$ ipython --no-banner

In [1]: import numpy as np

In [2]: from numpy import linalg as LA

In [3]: np.set_printoptions(suppress=True, linewidth=140)

In [4]: J = np.load("m.npy")

In [5]: J
Out[5]: 
array([[  9.883, -28.418,  -7.955, -20.65 , -25.161, -18.261, -10.258,  -8.154, -19.938,   9.115,  -0.692, -22.876,  -4.535,   3.265,
        -21.784],
       [ -2.489, -10.115,   8.402,  10.714, -22.78 ,   2.945,  -3.277,  -0.41 , -12.554,   0.755,  -5.422,   5.057,   6.911,  -8.269,
         -3.562],
       [  4.784,   6.596,   2.005,   3.66 ,  14.126, -10.257,  -9.764, -10.204, -14.524, -12.703,  -9.469,   6.733,  15.745,   7.919,
         -1.885],
       [ -6.348,   0.207,  -1.902, -20.353,  25.069,  -9.076,  -6.255, -12.833,   9.529,   2.996,   4.032, -14.027,  -5.773,  -3.963,
        -13.447],
       [ 21.038, -10.501,  12.327,   3.99 , -23.284,  25.023,  14.55 ,  -1.889,   3.906,  -5.005,   8.019,   7.848,   5.952, -10.478,
         -1.169],
       [ -5.921,   9.941, -12.736,  16.267,  16.17 ,  -2.64 , -12.455,  13.922,  19.503,  -3.347, -13.049,  -2.897, -10.016,  -2.99 ,
         -9.256],
       [ -5.467,  -3.471, -12.289, -21.224,  -5.739,  -0.22 ,   4.747,  21.433,   1.942,  11.513,   8.641,  18.453,  15.866,   1.032,
         18.793],
       [ -3.814,   0.952,   4.333,  -7.493, -21.526,  11.791,  -2.261,  11.605, -11.079,   7.926, -12.363,  -2.758, -15.543,  -5.037,
        -26.194],
       [ 16.059,  -5.379,  -4.555,  10.492,  23.399,  -7.153, -11.497, -16.929,  -0.91 ,  -5.014,  -3.564, -12.068,  -5.312,  -0.166,
          3.957],
       [ -9.413,   9.66 , -15.303, -19.293,   5.946, -24.066,  -6.948,   4.316,  -6.51 ,  -7.004,  -2.082,   9.829,  -3.732,  -2.846,
        -12.177],
       [ -9.371, -15.782,  -2.637, -14.656, -12.852, -13.833,  -2.289,  -5.332, -13.799,   9.191, -10.941,   2.884,  22.332,  -1.032,
          3.668],
       [ 15.876, -14.12 ,  -3.419,  16.337,  -7.481, -21.545,  -4.695,  -9.871,   4.558, -10.719,  -8.265, -20.376,   1.111,  -7.736,
         -3.525],
       [ 10.467, -30.136,  -6.863, -27.592, -22.053,   8.465,   5.238,   2.226,  12.709,  16.177,  19.55 ,  12.863,   1.095,  -5.884,
         -5.527],
       [-20.171,  -1.683,   4.423,  -4.958,  24.228,  -2.259,   1.212,  -2.695,   1.965,  -9.963,  -5.779,  -4.255, -26.102,  -9.053,
         -7.335],
       [ -3.303,  -0.874,  11.98 ,   5.702,  17.431,   9.026,   6.758, -11.808,  -8.58 ,   5.622,  11.508, -12.836, -16.425,  11.551,
         -4.009],
       [ -5.924,  11.269,  -3.263,   6.911,  23.86 , -13.641, -14.633, -18.852,   1.691,  -2.982,  -4.39 , -24.961, -15.781, -13.546,
        -18.515],
       [ 16.83 ,  14.021,  -5.565,   8.142,   4.397, -13.482, -10.933,  12.587,  -4.492,  -4.182, -12.218,  -9.954,   4.299,   0.111,
          2.317],
       [ -9.626,  17.908,   7.223,   7.29 , -27.262,   2.924,   2.906,   1.515, -15.219,   0.356, -19.174,   3.842,   5.338,  12.802,
         -6.222],
       [ 12.494, -25.079, -15.047,  21.209, -21.131, -15.094,  -1.195, -15.996, -12.568, -16.333,  -3.969, -10.875,  -0.345, -15.7  ,
        -29.346],
       [ 16.143,  -5.398,  -8.237, -13.179, -26.308,   4.084,  -2.924,   9.137, -23.667,   2.354,  -0.624,  10.449,   1.069, -15.339,
          0.474],
       [ -9.997,   3.759,   8.879,  22.496, -14.059,  10.694,   0.43 ,  20.468,   9.284,   9.35 , -24.417,  -3.102,  -3.978,  -0.856,
        -18.461],
       [  6.43 ,  -5.093, -11.301,   7.934,  18.454,  -8.811,  -6.147, -23.977,  21.515,  -8.714,   3.059,  -6.836,  -0.327, -24.536,
         -4.701],
       [ 19.8  , -23.641, -25.355,  10.167,   3.741, -38.371, -10.133, -30.919,  -8.382, -16.406,  10.313,  -0.483,  -3.009, -16.036,
          2.47 ],
       [  0.498, -13.501, -12.054,  14.286, -10.421,   6.535,  -6.01 ,  21.318,  16.117,   1.17 ,   7.049,  -1.591,  -1.115,  -8.914,
        -26.449],
       [  8.044,  -5.158, -19.809,  -7.07 ,  26.597, -20.024, -25.463,  -4.329,  -6.481,  -9.801,  15.271,   6.982,  -2.132,  -2.648,
          6.645],
       [ 24.839,   0.102,   4.351,  -4.682, -16.759,  12.81 ,  -2.997, -16.22 ,  -7.457,   0.892, -11.116, -21.272, -25.283,  -8.132,
        -10.102],
       [-19.926,  10.353,   1.642, -24.503,   4.795,   1.108,  10.   ,  10.942,   8.814,   3.894,   4.126,   1.357,  -5.75 ,  -0.358,
          4.253],
       [  0.604,  -0.459,   4.267,  -8.289,   9.659,   7.705, -14.029,  -5.065,  36.307,  16.655,   1.484,  -8.76 ,  -4.038,  -9.35 ,
          1.545],
       [ 10.848,  -4.858,   8.456,  28.629, -16.92 , -18.827,  -6.283,  19.483, -14.256, -22.795, -18.061,  -2.489,   9.719,   2.034,
         11.803],
       [ 19.905,  -6.697,   8.076,  -1.142, -16.101,  11.661,  11.205,  -3.008,   6.77 ,   2.203,  13.274,   2.918,  -5.516,  -2.529,
         10.331]])

In [6]: gram = np.cov(J, rowvar=False)

In [7]: np.argsort(-J.std(axis=0).round(6), kind="stable")
Out[7]: array([ 4,  3,  7,  5,  8,  0,  1, 14, 11, 12, 10,  2,  9,  6, 13])
